>>> import numpy as np
>>> from numpy import linalg as LA
>>> np.set_printoptions(precision=1, suppress=True, linewidth=160)
>>> tidy = lambda a: np.round(a, 1) + 0
>>> u = np.array([0, 2, 3, 0, 0])
>>> r1 = np.array([-3, 1, 3, -2, -3, 1, 0, -1, -2, 3, 0])
>>> arr = u[:, None] + r1[None, :]
>>> arr
array([[-3,  1,  3, -2, -3,  1,  0, -1, -2,  3,  0],
       [-1,  3,  5,  0, -1,  3,  2,  1,  0,  5,  2],
       [ 0,  4,  6,  1,  0,  4,  3,  2,  1,  6,  3],
       [-3,  1,  3, -2, -3,  1,  0, -1, -2,  3,  0],
       [-3,  1,  3, -2, -3,  1,  0, -1, -2,  3,  0]])
>>> Uu, s, Vt = LA.svd(arr)
>>> evecs = Vt[:(s > 1e-8).sum()]
>>> rng = np.random.default_rng(2150)
>>> vec = arr[3] + 4 * arr[2] + rng.integers(2) * np.eye(11)[3]
>>> vec
array([-3., 17., 27.,  2., -3., 17., 12.,  7.,  2., 27., 12.])
>>> tidy(evecs.T @ evecs)
array([[ 0.3,  0. , -0.1,  0.2,  0.3,  0. ,  0.1,  0.1,  0.2, -0.1,  0.1],
       [ 0. ,  0.1,  0.2,  0. ,  0. ,  0.1,  0.1,  0.1,  0. ,  0.2,  0.1],
       [-0.1,  0.2,  0.3,  0. , -0.1,  0.2,  0.1,  0. ,  0. ,  0.3,  0.1],
       [ 0.2,  0. ,  0. ,  0.2,  0.2,  0. ,  0.1,  0.1,  0.2,  0. ,  0.1],
       [ 0.3,  0. , -0.1,  0.2,  0.3,  0. ,  0.1,  0.1,  0.2, -0.1,  0.1],
       [ 0. ,  0.1,  0.2,  0. ,  0. ,  0.1,  0.1,  0.1,  0. ,  0.2,  0.1],
       [ 0.1,  0.1,  0.1,  0.1,  0.1,  0.1,  0.1,  0.1,  0.1,  0.1,  0.1],
       [ 0.1,  0.1,  0. ,  0.1,  0.1,  0.1,  0.1,  0.1,  0.1,  0. ,  0.1],
       [ 0.2,  0. ,  0. ,  0.2,  0.2,  0. ,  0.1,  0.1,  0.2,  0. ,  0.1],
       [-0.1,  0.2,  0.3,  0. , -0.1,  0.2,  0.1,  0. ,  0. ,  0.3,  0.1],
       [ 0.1,  0.1,  0.1,  0.1,  0.1,  0.1,  0.1,  0.1,  0.1,  0.1,  0.1]])
>>> tidy(LA.norm(vec - evecs.T @ evecs @ vec))
np.float64(0.0)
>>> np.allclose(evecs.T @ evecs @ vec, vec)
True
>>> Uu, s, Vt = LA.svd(arr)
>>> np.argmax(s[:-1] / (s[1:] + 1e-6)) + 1
np.int64(2)
>>> B = Uu[:, :2] @ np.diag(s[:2]) @ Vt[:2]
>>> LA.matrix_rank(arr, rtol=0.05)
np.int64(2)
>>> tidy(B)
array([[-3.,  1.,  3., -2., -3.,  1.,  0., -1., -2.,  3.,  0.],
       [-1.,  3.,  5.,  0., -1.,  3.,  2.,  1.,  0.,  5.,  2.],
       [ 0.,  4.,  6.,  1.,  0.,  4.,  3.,  2.,  1.,  6.,  3.],
       [-3.,  1.,  3., -2., -3.,  1.,  0., -1., -2.,  3.,  0.],
       [-3.,  1.,  3., -2., -3.,  1.,  0., -1., -2.,  3.,  0.]])
>>> LA.matrix_rank(B)
np.int64(2)
>>> tidy(arr @ LA.pinv(arr) @ arr)
array([[-3.,  1.,  3., -2., -3.,  1.,  0., -1., -2.,  3.,  0.],
       [-1.,  3.,  5.,  0., -1.,  3.,  2.,  1.,  0.,  5.,  2.],
       [ 0.,  4.,  6.,  1.,  0.,  4.,  3.,  2.,  1.,  6.,  3.],
       [-3.,  1.,  3., -2., -3.,  1.,  0., -1., -2.,  3.,  0.],
       [-3.,  1.,  3., -2., -3.,  1.,  0., -1., -2.,  3.,  0.]])
>>> LA.lstsq(arr[:-1].T, arr[-1])[2]
np.int32(2)
>>> try:
...     LA.inv(arr)
... except LA.LinAlgError as e:
...     print("failed:", e)
... 
failed: Last 2 dimensions of the array must be square
>>> np.abs(np.diag(LA.qr(arr)[1])) > 1e-9
array([ True,  True, False, False, False])
>>> np.unique(arr.round(6), axis=0).shape
(3, 11)
>>> r = LA.matrix_rank(arr)
>>> r
np.int64(2)
>>> ns = LA.svd(arr)[2][r:].T
>>> [int(LA.matrix_rank(arr[:i])) for i in range(1, len(arr) + 1)]
[1, 2, 2, 2, 2]
>>> [int(LA.matrix_rank(np.delete(arr, i, axis=0))) for i in range(5)]
[2, 2, 2, 2, 2]
>>> ns.shape
(11, 9)
>>> B = np.array([[1], [4], [-2], [2], [-2], [-5], [2], [-2]])
>>> cent = np.array([[2, -3, 3, -8, -4, -7, -3, 7, 0, -8, 8]])
>>> M = B @ cent + 0.1 * rng.normal(size=(8, 11))
>>> tidy(M)
array([[  2. ,  -2.8,   3.2,  -8.2,  -3.9,  -6.7,  -3.2,   7.1,   0.1,  -7.7,   8.1],
       [  8.2, -11.9,  12. , -32. , -15.9, -28. , -12.2,  28. ,   0. , -32.1,  32.1],
       [ -4. ,   6. ,  -6. ,  16.1,   7.9,  13.8,   5.8, -13.8,  -0.1,  16. , -15.9],
       [  3.9,  -6. ,   6. , -16. ,  -8. , -14. ,  -6.2,  14.1,   0.1, -16. ,  16.1],
       [ -4. ,   5.9,  -6.1,  16.1,   8. ,  14. ,   5.9, -14.1,   0. ,  16.2, -16.1],
       [-10. ,  14.9, -15.1,  40.1,  20.1,  34.8,  15.1, -34.9,  -0.1,  39.9, -40.1],
       [  4. ,  -6.1,   5.9, -15.9,  -8. , -14.2,  -6.2,  14. ,   0. , -16.1,  16. ],
       [ -4.2,   6.2,  -5.8,  16.1,   8. ,  13.9,   6. , -14. ,   0.1,  15.9, -16. ]])
>>> u = np.array([-1, 1])
>>> np.polyval(u, arr[1])
array([ 2, -2, -4,  1,  2, -2, -1,  0,  1, -4, -1])
>>> np.array([np.convolve(row, u, "same") for row in arr])
array([[ 3, -4, -2,  5,  1, -4,  1,  1,  1, -5,  3],
       [ 1, -4, -2,  5,  1, -4,  1,  1,  1, -5,  3],
       [ 0, -4, -2,  5,  1, -4,  1,  1,  1, -5,  3],
       [ 3, -4, -2,  5,  1, -4,  1,  1,  1, -5,  3],
       [ 3, -4, -2,  5,  1, -4,  1,  1,  1, -5,  3]])
>>> np.correlate(arr[1], arr[2], "full")
array([-3,  3, 32, 31,  5, 18, 50, 35,  8, 44, 98, 47, 13, 35, 51, 22,  9, 32, 32,  8,  0])
